$ python3 -q
>>> import numpy as np
>>> np.set_printoptions(precision=2, suppress=True, linewidth=160)
>>> rd = lambda a: np.round(a, 2) + 0
>>> J = np.load("layer2.npy")
>>> print(J)
[[ 1.49  1.18 11.44]
 [ 0.38  1.83 12.33]
 [-0.79  0.62 12.7 ]
 [ 1.46  0.05 12.03]
 [ 0.18  2.12 12.53]
 [-1.36  1.74 14.16]
 [-0.49  0.66 11.03]
 [ 0.18 -0.96 12.21]
 [-0.73 -0.85 10.73]
 [ 0.38 -0.56 11.08]
 [ 1.82 -0.22 12.4 ]
 [-1.14 -0.82 10.15]
 [-1.28 -0.03 11.9 ]
 [ 0.86  0.32 14.5 ]
 [ 0.77  0.63 11.3 ]
 [ 1.16  0.93 12.25]
 [ 0.    0.46 14.62]
 [-2.17  0.09 12.33]
 [-0.32  1.35 10.87]
 [ 0.43  0.54 11.52]
 [ 0.42 -0.4  11.6 ]
 [ 0.88  0.38 12.54]
 [-1.95  0.6  13.37]
 [ 1.71  1.47 12.19]
 [-0.07  1.96 11.89]
 [-2.07 -0.09 11.68]
 [-0.94  0.05 14.89]
 [-1.57  0.63 13.63]
 [-0.25  0.38 13.25]
 [ 0.49  0.7  11.75]
 [ 1.05  0.32 11.99]
 [ 1.73 -0.91 12.97]
 [-1.37  0.34 11.08]]
>>> print(np.linalg.cond(J) > 100)
False
>>> print(rd(np.abs(np.linalg.svd(J)[2][-1])))
[0.07 1.   0.04]
>>> print(np.linalg.matrix_rank(J, rtol=0.1))
1
>>> print(np.argsort(-np.linalg.norm(J, axis=0).round(6), kind="stable")[:3])
[2 0 1]
>>> print(rd(np.linalg.norm(J, 2) / np.linalg.norm(J)))
0.99
>>> A = np.abs(np.array([[0, -2, -2, 0], [2, -2, 1, -2], [-1, 2, 2, -2], [-2, -2, -2, 0]])) + np.eye(4)
>>> A = A / A.sum(axis=1, keepdims=True)
>>> print(rd(A))
[[0.2  0.4  0.4  0.  ]
 [0.25 0.38 0.12 0.25]
 [0.12 0.25 0.38 0.25]
 [0.29 0.29 0.29 0.14]]
>>> f = np.array([0, 0, 6])
>>> print(rd(np.cross(A[1, :3], A[2, :3])))
[ 0.11 -0.08  0.02]
>>> arr = np.load("out4.npy")
>>> print(arr)
[[0.67 0.33 0.  ]
 [0.   1.   0.  ]
 [0.5  0.   0.5 ]]
>>> O = arr.astype(float).copy()
>>> for j in range(3):
...     O[:, j] -= O[:, :j] @ (O[:, :j].T @ O[:, j])
...     O[:, j] /= np.linalg.norm(O[:, j])
... 
>>> print(rd(O.T @ O))
[[1. 0. 0.]
 [0. 1. 0.]
 [0. 0. 1.]]
>>> m1 = np.array([[-8, 8, -7, 3],
...     [-8, -2, -1, -1],
...     [5, -7, 9, 6],
...     [7, -3, 8, -3],
...     [-1, -3, 2, 8],
...     [-9, 1, -7, 5],
...     [-48, -2, -12, -2]])
>>> out = m1 / np.sqrt((m1 ** 2).mean(axis=1, keepdims=True))
>>> print(np.linalg.matrix_rank(out) == np.linalg.matrix_rank(m1))
True
>>> f, g = m1[2], m1[0]
>>> print(f @ g)
-141
>>> print(f @ f)
191
>>> pr = (f @ g) / (f @ f) * f
>>> print(np.outer(f, g))
[[-40  40 -35  15]
 [ 56 -56  49 -21]
 [-72  72 -63  27]
 [-48  48 -42  18]]
>>> print(np.linalg.matrix_rank(np.outer(f, g)))
1
>>> print(rd(g - pr))
[-4.31  2.83 -0.36  7.43]
>>> print(rd(pr))
[-3.69  5.17 -6.64 -4.43]
>>> print(rd((g - pr) @ f))
0.0
>>> x0 = np.array([3, 3, 2, 0])
>>> target = m1 @ x0
>>> print(target)
[ -14  -32   12   28   -8  -38 -174]
>>> print(rd(np.linalg.solve(m1.T @ m1, m1.T @ target)))
[3. 3. 2. 0.]
>>> print(rd(np.linalg.pinv(m1) @ m1))
[[1. 0. 0. 0.]
 [0. 1. 0. 0.]
 [0. 0. 1. 0.]
 [0. 0. 0. 1.]]
>>> print(rd(np.linalg.lstsq(m1, target)[0]))
[3. 3. 2. 0.]
>>> rng = np.random.default_rng(64220)
>>> target = target + 0.3 * rng.normal(size=7)
>>> print(rd(target))
[ -13.32  -32.02   12.09   28.17   -8.19  -38.85 -173.67]
>>> b, *_ = np.linalg.lstsq(m1, target)
>>> print(b.round())
[ 3.  3.  2. -0.]
>>> print(rd(b))
[ 2.94  3.19  2.18 -0.01]
>>> print(rd(np.linalg.norm(target - m1 @ b)))
0.44
>>> out = np.array([[-0.4, 0.3],
...     [0.1, -0.8],
...     [0.5, -0.1],
...     [-0.9, 2.3],
...     [-0.5, -1.4],
...     [-0.3, 0.0],
...     [0.3, -0.3]])
>>> cent = np.array([[0.2, 0.0, 1.0, -0.5], [-0.6, -0.5, 1.4, -1.0]])
>>> X = out @ cent
>>> print(rd(X))
[[-0.26 -0.15  0.02 -0.1 ]
 [ 0.5   0.4  -1.02  0.75]
 [ 0.16  0.05  0.36 -0.15]
 [-1.56 -1.15  2.32 -1.85]
 [ 0.74  0.7  -2.46  1.65]
 [-0.06  0.   -0.3   0.15]
 [ 0.24  0.15 -0.12  0.15]]
>>> f = np.array([6, 3, 2])
>>> out = arr + np.outer(f, np.eye(3)[2])
>>> print(rd(np.linalg.det(out) / np.linalg.det(arr)), rd(1 + np.linalg.solve(arr, f)[2]))
-2.48 -2.48
>>> print(out)
[[0.67 0.33 6.  ]
 [0.   1.   3.  ]
 [0.5  0.   2.5 ]]
>>> print(np.count_nonzero(X))
27
>>> print(np.linalg.matrix_rank(X))
2
>>> print(np.unravel_index(np.abs(X).argmax(), X.shape))
(np.int64(4), np.int64(2))
>>> X[:, 4]
Traceback (most recent call last):
  File "<python-input-56>", line 1, in <module>
    X[:, 4]
    ~^^^^^^
IndexError: index 4 is out of bounds for axis 1 with size 4
>>> np.linalg.rank(X)
Traceback (most recent call last):
  File "<python-input-57>", line 1, in <module>
    np.linalg.rank(X)
    ^^^^^^^^^^^^^^
AttributeError: module 'numpy.linalg' has no attribute 'rank'
>>> print(rd(np.linalg.norm(X)))
4.99
>>> U, sigma, Vt = np.linalg.svd(X)
>>> V = Vt[:(sigma > 1e-8).sum()]
>>> x0 = X[6] + 4 * X[0] + rng.integers(2) * np.eye(4)[0]
>>> print(rd(x0))
[-0.8  -0.45 -0.04 -0.25]
>>> print(np.linalg.matrix_rank(np.vstack([X, x0])))
2
>>> print(rd(np.diag(V.T @ V)))
[0.72 0.22 0.78 0.28]
>>> print(rd(np.linalg.norm(x0 - V.T @ V @ x0)))
0.0
>>> X @ X
Traceback (most recent call last):
  File "<python-input-66>", line 1, in <module>
    X @ X
    ~~^~~
ValueError: matmul: Input operand 1 has a mismatch in its core dimension 0, with gufunc signature (n?,k),(k,m?)->(n?,m?) (size 7 is different from 4)
>>> cov = X.T @ X
>>> print(rd(cov))
[[ 3.39  2.59 -5.91  4.51]
 [ 2.59  2.02 -4.8   3.61]
 [-5.91 -4.8  12.71 -9.24]
 [ 4.51  3.61 -9.24  6.78]]
>>> print(rd(np.diag(cov)))
[ 3.39  2.02 12.71  6.78]
>>> print((X @ X.T).shape)
(7, 7)
>>> M = np.load("dump.npy")
>>> print(M)
[[-0.7 -0.5  1.8 -0.4 -0.8  0. ]
 [ 0.8  0.1  0.2  1.  -1.2  0.9]
 [ 0.4 -0.3  0.8 -1.1  1.5 -0.4]
 [-0.2  0.  -1.4 -0.3 -0.3  0.1]
 [-0.3  1.9 -1.3  0.3  0.3  0. ]]
>>> print(M.reshape(2, -1))
[[-0.7 -0.5  1.8 -0.4 -0.8  0.   0.8  0.1  0.2  1.  -1.2  0.9  0.4 -0.3  0.8]
 [-1.1  1.5 -0.4 -0.2  0.  -1.4 -0.3 -0.3  0.1 -0.3  1.9 -1.3  0.3  0.3  0. ]]
>>> T = M.reshape(5, 2, -1)
>>> print(T[:, 0])
[[-0.7 -0.5  1.8]
 [ 0.8  0.1  0.2]
 [ 0.4 -0.3  0.8]
 [-0.2  0.  -1.4]
 [-0.3  1.9 -1.3]]
>>> print(np.einsum("ihd,jhd->hij", T, T).shape)
(2, 5, 5)
>>> print(T.transpose(1, 0, 2))
[[[-0.7 -0.5  1.8]
  [ 0.8  0.1  0.2]
  [ 0.4 -0.3  0.8]
  [-0.2  0.  -1.4]
  [-0.3  1.9 -1.3]]

 [[-0.4 -0.8  0. ]
  [ 1.  -1.2  0.9]
  [-1.1  1.5 -0.4]
  [-0.3 -0.3  0.1]
  [ 0.3  0.3  0. ]]]
>>> T = np.stack([M, 5 * M, M[::-1]])
>>> print(rd(np.einsum("bij,cij->bc", T, T)))
[[ 20.99 104.95  -2.95]
 [104.95 524.75 -14.75]
 [ -2.95 -14.75  20.99]]
>>> print(rd(np.linalg.norm(T, axis=(1, 2))))
[ 4.58 22.91  4.58]
